>>> import numpy as np
>>> np.set_printoptions(precision=2, suppress=True, linewidth=160, sign=" ")
>>> E = np.load("w.npy")
>>> E
array([[ 0, -4,  0, -2,  0, -4,  4,  4,  4],
       [ 0, -2,  0, -1,  0, -2,  2,  2,  2],
       [ 0,  0,  0,  0,  0,  0,  0,  0,  0],
       [ 0, -6,  0, -3,  0, -6,  6,  6,  6]])
>>> # columns 0 and 2 are equal
>>> E[3] @ E[1]
np.int64(63)
>>> np.round(np.linalg.norm(E, "nuc"), 2)
np.float64(17.15)
>>> round(np.linalg.norm(E, 2), 2)
np.float64(17.15)
>>> np.linalg.norm(E, axis=1).argmax()
np.int64(3)
>>> round(np.linalg.norm(E) ** 2 / np.linalg.norm(E, 2) ** 2, 2)
np.float64(1.0)
>>> round(float(np.linalg.norm(E[3], 1)), 2), round(float(np.linalg.norm(E[3], np.inf)), 2)
(33.0, 6.0)
>>> round(np.linalg.norm(E[3] - E[1]), 2)
np.float64(9.17)
>>> left, sv, vt = np.linalg.svd(E)
>>> evecs = vt[:(sv > 1e-8).sum()]
>>> rng = np.random.default_rng(439552)
>>> vec = E[2] + 4 * E[1] + rng.integers(2) * np.eye(9)[1]
>>> vec
array([ 0., -7.,  0., -4.,  0., -8.,  8.,  8.,  8.])
>>> np.diag(evecs.T @ evecs)
array([ 0.  ,  0.19,  0.  ,  0.05,  0.  ,  0.19,  0.19,  0.19,  0.19])
>>> np.linalg.matrix_rank(np.vstack([E, vec]))
np.int64(2)
>>> evecs.T @ evecs
array([[ 0.  ,  0.  ,  0.  ,  0.  ,  0.  ,  0.  ,  0.  ,  0.  ,  0.  ],
       [ 0.  ,  0.19,  0.  ,  0.1 ,  0.  ,  0.19, -0.19, -0.19, -0.19],
       [ 0.  ,  0.  ,  0.  ,  0.  ,  0.  ,  0.  ,  0.  ,  0.  ,  0.  ],
       [ 0.  ,  0.1 ,  0.  ,  0.05,  0.  ,  0.1 , -0.1 , -0.1 , -0.1 ],
       [ 0.  ,  0.  ,  0.  ,  0.  ,  0.  ,  0.  ,  0.  ,  0.  ,  0.  ],
       [ 0.  ,  0.19,  0.  ,  0.1 ,  0.  ,  0.19, -0.19, -0.19, -0.19],
       [ 0.  , -0.19,  0.  , -0.1 ,  0.  , -0.19,  0.19,  0.19,  0.19],
       [ 0.  , -0.19,  0.  , -0.1 ,  0.  , -0.19,  0.19,  0.19,  0.19],
       [ 0.  , -0.19,  0.  , -0.1 ,  0.  , -0.19,  0.19,  0.19,  0.19]])
>>> np.allclose(evecs.T @ evecs @ vec, vec)
False
>>> feats = np.array([[7.05, -0.06, -4.69, 11.31],
...     [2.66, 3.79, 0.14, 4.68],
...     [5.31, 7.93, 1.37, -8.67],
...     [-5.61, 8.42, 0.85, 0.67],
...     [-5.31, -0.1, -1.71, -10.41],
...     [2.7, 4.79, 5.88, -1.33],
...     [-1.32, -2.31, 1.68, 2.92]])
>>> def softmax(z):
...     e = np.exp(z - z.max(axis=-1, keepdims=True))
...     return e / e.sum(axis=-1, keepdims=True)
... 
>>> softmax(feats).sum(axis=1)
array([ 1.,  1.,  1.,  1.,  1.,  1.,  1.])
>>> np.round(softmax(feats[5] + -2), 2) + 0
array([ 0.03,  0.24,  0.73,  0.  ])
>>> np.round(softmax(10 * feats[5]), 2) + 0
array([ 0.,  0.,  1.,  0.])
>>> S = feats @ feats.T / np.sqrt(4)
>>> np.round(softmax(S + np.triu(np.full(S.shape, -np.inf), 1)), 2) + 0
array([[ 1.  ,  0.  ,  0.  ,  0.  ,  0.  ,  0.  ,  0.  ],
       [ 1.  ,  0.  ,  0.  ,  0.  ,  0.  ,  0.  ,  0.  ],
       [ 0.  ,  0.  ,  1.  ,  0.  ,  0.  ,  0.  ,  0.  ],
       [ 0.  ,  0.  ,  0.  ,  1.  ,  0.  ,  0.  ,  0.  ],
       [ 0.  ,  0.  ,  0.  ,  0.  ,  1.  ,  0.  ,  0.  ],
       [ 0.  ,  0.  ,  0.93,  0.  ,  0.  ,  0.07,  0.  ],
       [ 0.23,  0.  ,  0.  ,  0.  ,  0.  ,  0.  ,  0.77]])
>>> softmax(S).round(6).argmax(axis=1)
array([ 0,  0,  2,  3,  4,  2,  6])
